% ipython --no-banner

In [1]: import numpy as np

In [2]: import numpy.linalg as la

In [3]: np.set_printoptions(suppress=True, linewidth=140)

In [4]: rd = lambda a: np.round(a, 1) + 0

In [5]: arr = np.loadtxt("block11.csv", delimiter=",")

In [6]: print(rd(arr))
[[-0.2  0.1 -1.   0.2]
 [ 0.1 -1.  -0.2 -0.1]
 [ 0.1  0.2 -0.2 -1. ]
 [ 1.   0.1 -0.1  0.1]]

In [7]: print(rd(la.pinv(arr)))
[[-0.2  0.1  0.1  1. ]
 [ 0.1 -1.   0.2  0.1]
 [-1.  -0.2 -0.2 -0.1]
 [ 0.2 -0.1 -1.   0.1]]

In [8]: print(rd(arr[:, 3] @ arr[:, 1]))
0.0

In [9]: print(rd(arr @ arr.T))
[[1. 0. 0. 0.]
 [0. 1. 0. 0.]
 [0. 0. 1. 0.]
 [0. 0. 0. 1.]]

In [10]: t3 = np.stack([arr, -2 * arr, arr[::-1]])

In [11]: print(la.matrix_rank(t3.reshape(3, -1)))
2

In [12]: print(t3.shape)
(3, 4, 4)

In [13]: print(rd(la.norm(t3, axis=(1, 2))))
[2. 4. 2.]

In [14]: print(rd(t3.sum(axis=0)))
[[ 1.1  0.   0.8 -0.1]
 [ 0.   1.2  0.  -0.8]
 [ 0.  -1.2  0.   0.8]
 [-1.1  0.  -0.8  0.1]]

In [15]: print((t3 @ arr.T).shape)
(3, 4, 4)

In [16]: vec = np.array([1, 0, 2, 1])

In [17]: rhs = arr @ vec

In [18]: beta, lr = np.zeros(4), 1 / la.norm(arr, 2) ** 2

In [19]: for i in range(25):
    ...:     beta -= lr * arr.T @ (arr @ beta - rhs)
    ...:     if i % 5 == 0: print(i, round(la.norm(arr @ beta - rhs), 1))
    ...: 
0 0.0
5 0.0
10 0.0
15 0.0
20 0.0

In [20]: print(rd(beta))
[1. 0. 2. 1.]

In [21]: F = np.load("layer17.npy")

In [22]: print(rd(F))
[[ 1.   0.   0.   0.   0.   0.   0. ]
 [ 0.   0.3  0.  -1.   0.   0.   0. ]
 [ 0.   0.   1.   0.   0.   0.   0. ]
 [ 0.   1.   0.   0.3  0.   0.   0. ]
 [ 0.   0.   0.   0.   1.   0.   0. ]
 [ 0.   0.   0.   0.   0.   1.   0. ]
 [ 0.   0.   0.   0.   0.   0.   1. ]]

In [23]: # orthonormal columns

In [24]: rng = np.random.default_rng(9759)

In [25]: z = rng.permutation(7)

In [26]: print(z)
[4 1 5 2 0 3 6]

In [27]: B = F[z][:, z]

In [28]: print(rd(np.sort(np.abs(la.eigvals(B)))))
[1. 1. 1. 1. 1. 1. 1.]

In [29]: print(rd(np.diag(B)))
[1.  0.3 1.  1.  1.  0.3 1. ]

In [30]: print(rd(B))
[[ 1.   0.   0.   0.   0.   0.   0. ]
 [ 0.   0.3  0.   0.   0.  -1.   0. ]
 [ 0.   0.   1.   0.   0.   0.   0. ]
 [ 0.   0.   0.   1.   0.   0.   0. ]
 [ 0.   0.   0.   0.   1.   0.   0. ]
 [ 0.   1.   0.   0.   0.   0.3  0. ]
 [ 0.   0.   0.   0.   0.   0.   1. ]]

In [31]: A = np.load("mat.npy")

In [32]: print(A)
[[  1  -1  -1  -2   1  -1  -2]
 [  3   1  -2  -1   0   1  -1]
 [  2   1  -4   1   2   0  -2]
 [  2   0  -6   1   3  -2  -3]
 [  4  -1  -7   2   1  -4  -4]
 [  4  -1  -9   4   3  -5  -4]
 [  4  -1  -9   5   3  -5  -4]
 [  3  -3  -8   4   4  -7  -6]
 [  4  -3 -10   6   4  -7  -5]
 [  3  -3 -12   7   4  -9  -3]
 [  5  -1 -11   6   2  -7  -5]
 [  3   0 -11   5   4  -7  -3]
 [  4  -1  -9   5   6  -8  -4]
 [  4  -1  -9   7   7 -10  -6]
 [  3  -3 -10   5   9 -12  -8]
 [  4  -3 -10   7   8 -10  -8]
 [  4  -2  -9   9  10  -8  -9]
 [  5  -3 -11   8   8 -10  -8]
 [  6  -2 -11  10   8 -12  -7]
 [  4  -3 -11  10  10 -13  -9]
 [  2  -2  -9  12  12 -13 -10]
 [  3  -1  -8  12  14 -14 -11]
 [  3  -1  -9  10  13 -13  -9]
 [  2  -3 -11  10  13 -11 -11]
 [  3  -4 -12   9  11 -11  -9]
 [  5  -4 -12  10  10 -10  -7]
 [  3  -4 -11  10   8  -8  -5]
 [  5  -5 -12   9   7  -9  -4]
 [  7  -4 -14  11   6  -7  -5]
 [  9  -2 -12  13   5  -6  -7]
 [ 11  -3 -13  14   4  -7  -9]
 [ 13  -3 -12  16   2  -5  -8]
 [ 11  -3 -10  18   3  -5  -7]
 [ 11  -2 -10  17   4  -5  -9]]

In [33]: Ac = A - A.mean(axis=0)

In [34]: Uu, sig, VT = la.svd(Ac, full_matrices=False)

In [35]: print(rd((sig ** 2).sum() ** 2 / (sig ** 4).sum()))
2.2

In [36]: print(np.abs(Uu[:, 0]).argmax())
1

In [37]: B = A[0, 0] * A[1:] - np.outer(A[1:, 0], A[0])

In [38]: print(B)
[[  0   4   1   5  -3   4   5]
 [  0   3  -2   5   0   2   2]
 [  0   2  -4   5   1   0   1]
 [  0   3  -3  10  -3   0   4]
 [  0   3  -5  12  -1  -1   4]
 [  0   3  -5  13  -1  -1   4]
 [  0   0  -5  10   1  -4   0]
 [  0   1  -6  14   0  -3   3]
 [  0   0  -9  13   1  -6   3]
 [  0   4  -6  16  -3  -2   5]
 [  0   3  -8  11   1  -4   3]
 [  0   3  -5  13   2  -4   4]
 [  0   3  -5  15   3  -6   2]
 [  0   0  -7  11   6  -9  -2]
 [  0   1  -6  15   4  -6   0]
 [  0   2  -5  17   6  -4  -1]
 [  0   2  -6  18   3  -5   2]
 [  0   4  -5  22   2  -6   5]
 [  0   1  -7  18   6  -9  -1]
 [  0   0  -7  16  10 -11  -6]
 [  0   2  -5  18  11 -11  -5]
 [  0   2  -6  16  10 -10  -3]
 [  0  -1  -9  14  11  -9  -7]
 [  0  -1  -9  15   8  -8  -3]
 [  0   1  -7  20   5  -5   3]
 [  0  -1  -8  16   5  -5   1]
 [  0   0  -7  19   2  -4   6]
 [  0   3  -7  25  -1   0   9]
 [  0   7  -3  31  -4   3  11]
 [  0   8  -2  36  -7   4  13]
 [  0  10   1  42 -11   8  18]
 [  0   8   1  40  -8   6  15]
 [  0   9   1  39  -7   6  13]]

In [39]: print(A[:, 0] / A[0, 0])
[ 1.  3.  2.  2.  4.  4.  4.  3.  4.  3.  5.  3.  4.  4.  3.  4.  4.  5.  6.  4.  2.  3.  3.  2.  3.  5.  3.  5.  7.  9. 11. 13. 11. 11.]

In [40]: print(np.flatnonzero(~B.round(6).any(axis=1)))
[]
